% python3 -q
>>> import numpy as np
>>> np.set_printoptions(precision=3, suppress=True, linewidth=100)
>>> tidy = lambda a: np.round(a, 3) + 0
>>> Q, _ = np.linalg.qr(np.array([[-0.4, 1.8, -0.5], [-0.3, -0.5, 0.0], [-0.5, 0.8, 0.9]]))
>>> vals = np.array([1, 3, 3])
>>> mat = Q @ np.diag(vals) @ Q.T
>>> tidy(mat)
array([[ 2.36, -0.48, -0.8 ],
       [-0.48,  2.64, -0.6 ],
       [-0.8 , -0.6 ,  2.  ]])
>>> # symmetric
>>> np.allclose(mat @ mat.T, mat.T @ mat)
True
>>> np.allclose(mat, mat.T)
True
>>> tidy(np.abs(np.linalg.eigvals(mat)).max())
np.float64(3.0)
>>> tidy(np.linalg.matrix_power(mat, 2))
array([[ 6.44, -1.92, -3.2 ],
       [-1.92,  7.56, -2.4 ],
       [-3.2 , -2.4 ,  5.  ]])
>>> tidy(np.linalg.det(mat))
np.float64(9.0)
>>> tidy((mat + mat.T) / 2)
array([[ 2.36, -0.48, -0.8 ],
       [-0.48,  2.64, -0.6 ],
       [-0.8 , -0.6 ,  2.  ]])
>>> x0 = np.ones(3)
>>> for _ in range(5):
...     x0 = mat @ x0
...     x0 /= np.linalg.norm(x0)
...     print(round(x0 @ mat @ x0, 3))
... 
1.545
2.543
2.936
2.993
2.999
>>> tidy(np.linalg.eigvalsh(mat)[-1])
np.float64(3.0)
>>> vals, evecs = np.linalg.eigh(mat)
>>> x0 = np.array([-1, 0, -2])
>>> x0 @ mat @ x0
np.float64(7.16)
>>> tidy(evecs * np.sqrt(vals) @ evecs.T)
array([[ 1.498, -0.176, -0.293],
       [-0.176,  1.6  , -0.22 ],
       [-0.293, -0.22 ,  1.366]])
>>> tidy(np.abs(mat).sum(axis=1).max()), np.abs(vals).max()
(np.float64(3.72), np.float64(3.0))
>>> vals, evecs = np.linalg.eig(mat)
>>> tidy(mat @ evecs[:, 0] - vals[0] * evecs[:, 0])
array([0., 0., 0.])
>>> tidy(vals)
array([1., 3., 3.])
>>> J = np.load("data.npy")
>>> J
array([[14.,  3.,  6.,  0.],
       [ 3.,  6.,  2.,  0.],
       [ 6.,  2.,  9.,  0.],
       [ 0.,  0.,  0.,  5.]])
>>> # symmetric, so the eigenvalues are real
>>> x0 = np.ones(4)
>>> for _ in range(4):
...     x0 = J @ x0
...     x0 /= np.linalg.norm(x0)
...     print(round(x0 @ J @ x0, 3))
... 
18.481
18.963
18.997
19.0
>>> tidy(x0)
array([0.801, 0.269, 0.535, 0.003])
>>> tidy(np.linalg.eigvalsh(J)[-1])
np.float64(19.0)
>>> np.flatnonzero(np.linalg.matrix_power((J != 0) + (J.T != 0) + np.eye(4), 4)[2])
array([0, 1, 2])
>>> (J != 0).astype(int)
array([[1, 1, 1, 0],
       [1, 1, 1, 0],
       [1, 1, 1, 0],
       [0, 0, 0, 1]])
>>> tidy(np.sort(np.linalg.eigvals(J).real))
array([ 5.,  5.,  5., 19.])
>>> feats = np.load("run5.npy")
>>> feats
array([[-0.5,  0.6],
       [ 1.3, -0.1],
       [-1.8, -0.3],
       [ 0. ,  1.8],
       [ 2.1, -0.2],
       [-0.3, -0.1]])
>>> out = feats / np.linalg.norm(feats, axis=1, keepdims=True)
>>> C2 = out @ out.T
>>> tidy(np.degrees(np.arccos(np.clip(C2[0, 1], -1, 1))))
np.float64(134.204)
>>> np.argwhere(np.triu(np.abs(C2) > 0.95, 1))
array([[1, 2],
       [1, 4],
       [2, 4],
       [2, 5]])
>>> (np.abs(C2) > 0.9).astype(int)
array([[1, 0, 0, 0, 0, 0],
       [0, 1, 1, 0, 1, 1],
       [0, 1, 1, 0, 1, 1],
       [0, 0, 0, 1, 0, 0],
       [0, 1, 1, 0, 1, 1],
       [0, 1, 1, 0, 1, 1]])
>>> (C2 - 2 * np.eye(6)).round(6).argmax(axis=1)
array([3, 4, 5, 0, 1, 2])
>>> m1 = np.load("test13.npy")
>>> m1
array([[ 1,  0,  0,  0,  0,  0],
       [-2,  1,  0,  0,  0,  0],
       [ 2, -1,  1,  0,  0,  0],
       [ 3,  1,  2,  1,  0,  0],
       [-3,  2, -1, -3,  1,  0],
       [ 1, -2,  1, -1,  0,  1]])
>>> # triangular
>>> Uu, sig, Vh = np.linalg.svd(m1, full_matrices=False)
>>> np.abs(Uu[:, 0]).round(6).argmax()
np.int64(4)
>>> tidy(sig)
array([6.491, 2.96 , 2.554, 1.204, 0.358, 0.047])
>>> tidy(np.sqrt((sig ** 2).sum())), tidy(np.linalg.norm(m1))
(np.float64(7.681), np.float64(7.681))
>>> Uu.shape, sig.shape, Vh.shape
((6, 6), (6,), (6, 6))
>>> (sig > 1e-8).sum()
np.int64(6)
>>> np.allclose(Uu * sig @ Vh, m1)
True
>>> tidy(Vh @ Vh.T)
array([[1., 0., 0., 0., 0., 0.],
       [0., 1., 0., 0., 0., 0.],
       [0., 0., 1., 0., 0., 0.],
       [0., 0., 0., 1., 0., 0.],
       [0., 0., 0., 0., 1., 0.],
       [0., 0., 0., 0., 0., 1.]])
